In [1]: import numpy as np

In [2]: from numpy import linalg as LA

In [3]: np.set_printoptions(suppress=True, linewidth=140)

In [4]: tidy = lambda a: np.round(a, 3) + 0

In [5]: f = np.array([1, 2, 0, 3, 1, 1, 1])

In [6]: M = np.array([np.roll(f, i) for i in range(7)])

In [7]: M
Out[7]: 
array([[1, 2, 0, 3, 1, 1, 1],
       [1, 1, 2, 0, 3, 1, 1],
       [1, 1, 1, 2, 0, 3, 1],
       [1, 1, 1, 1, 2, 0, 3],
       [3, 1, 1, 1, 1, 2, 0],
       [0, 3, 1, 1, 1, 1, 2],
       [2, 0, 3, 1, 1, 1, 1]])

In [8]: A2 = M[0, 0] * M[1:] - np.outer(M[1:, 0], M[0])

In [9]: A2
Out[9]: 
array([[ 0, -1,  2, -3,  2,  0,  0],
       [ 0, -1,  1, -1, -1,  2,  0],
       [ 0, -1,  1, -2,  1, -1,  2],
       [ 0, -5,  1, -8, -2, -1, -3],
       [ 0,  3,  1,  1,  1,  1,  2],
       [ 0, -4,  3, -5, -1, -1, -1]])

In [10]: np.flatnonzero(~A2.round(6).any(axis=1))
Out[10]: array([], dtype=int64)

In [11]: LA.matrix_rank(A2), LA.matrix_rank(M)
Out[11]: (np.int64(6), np.int64(7))

In [12]: x = np.array([9, 7, 0, 4, 4, 3, 8])

In [13]: target = M @ x

In [14]: b, lr = np.zeros(7), 1 / LA.norm(M, 2) ** 2

In [15]: for i in range(3):
    ...:     b -= lr * M.T @ (M @ b - target)
    ...:     if i % 1 == 0: print(i, round(LA.norm(M @ b - target), 3))
    ...: 
0 13.091
1 12.017
2 11.147

In [16]: tidy(LA.cond(M))
Out[16]: np.float64(7.692)

In [17]: A2 = np.array([[2, 3, 3, 0], [2, 0, 2, 1], [0, 3, 1, 3], [0, 2, 0, 2]])

In [18]: J = np.triu(A2, 1)

In [19]: J
Out[19]: 
array([[0, 3, 3, 0],
       [0, 0, 2, 1],
       [0, 0, 0, 3],
       [0, 0, 0, 0]])

In [20]: tidy(LA.norm(J))
Out[20]: np.float64(5.657)

In [21]: np.abs(J).max()
Out[21]: np.int64(3)

In [22]: LA.rank(J)
---------------------------------------------------------------------------
AttributeError                            Traceback (most recent call last)
Cell In[22], line 1
----> 1 LA.rank(J)

AttributeError: module 'numpy.linalg' has no attribute 'rank'

In [23]: tidy(LA.svd(J, compute_uv=False))
Out[23]: array([4.523, 3.155, 1.261, 0.   ])

In [24]: J.sum(axis=0)
Out[24]: array([0, 3, 5, 4])

In [25]: C2 = J.T @ J

In [26]: np.diag(C2)
Out[26]: array([ 0,  9, 13, 10])

In [27]: np.trace(C2), (J ** 2).sum()
Out[27]: (np.int64(32), np.int64(32))

In [28]: (J @ J.T).shape
Out[28]: (4, 4)

In [29]: tidy(LA.svd(J, compute_uv=False) ** 2)
Out[29]: array([20.454,  9.954,  1.591,  0.   ])

In [30]: C2
Out[30]: 
array([[ 0,  0,  0,  0],
       [ 0,  9,  9,  0],
       [ 0,  9, 13,  2],
       [ 0,  0,  2, 10]])

In [31]: np.allclose(C2, C2.T)
Out[31]: True

In [32]: LA.matrix_rank(C2)
Out[32]: np.int64(3)

In [33]: w, V = LA.eigh(C2)

In [34]: x = np.array([1, 1, 5, 4])

In [35]: tidy(LA.eigvalsh(C2[1:, 1:]))
Out[35]: array([ 1.591,  9.954, 20.454])

In [36]: (np.sign(V[:, -1].round(6)) == np.sign(V[0, -1].round(6))).astype(int)
Out[36]: array([1, 0, 0, 0])

In [37]: Uu, sv, vt = LA.svd(J, full_matrices=False)

In [38]: tidy(sv)
Out[38]: array([4.523, 3.155, 1.261, 0.   ])

In [39]: (sv > 1e-8).sum()
Out[39]: np.int64(3)

In [40]: tidy(sv / sv[0])
Out[40]: array([1.   , 0.698, 0.279, 0.   ])

In [41]: np.abs(Uu[:, 0]).round(6).argmax()
Out[41]: np.int64(0)

In [42]: tidy(Uu.T @ J @ vt.T)
Out[42]: 
array([[4.523, 0.   , 0.   , 0.   ],
       [0.   , 3.155, 0.   , 0.   ],
       [0.   , 0.   , 1.261, 0.   ],
       [0.   , 0.   , 0.   , 0.   ]])
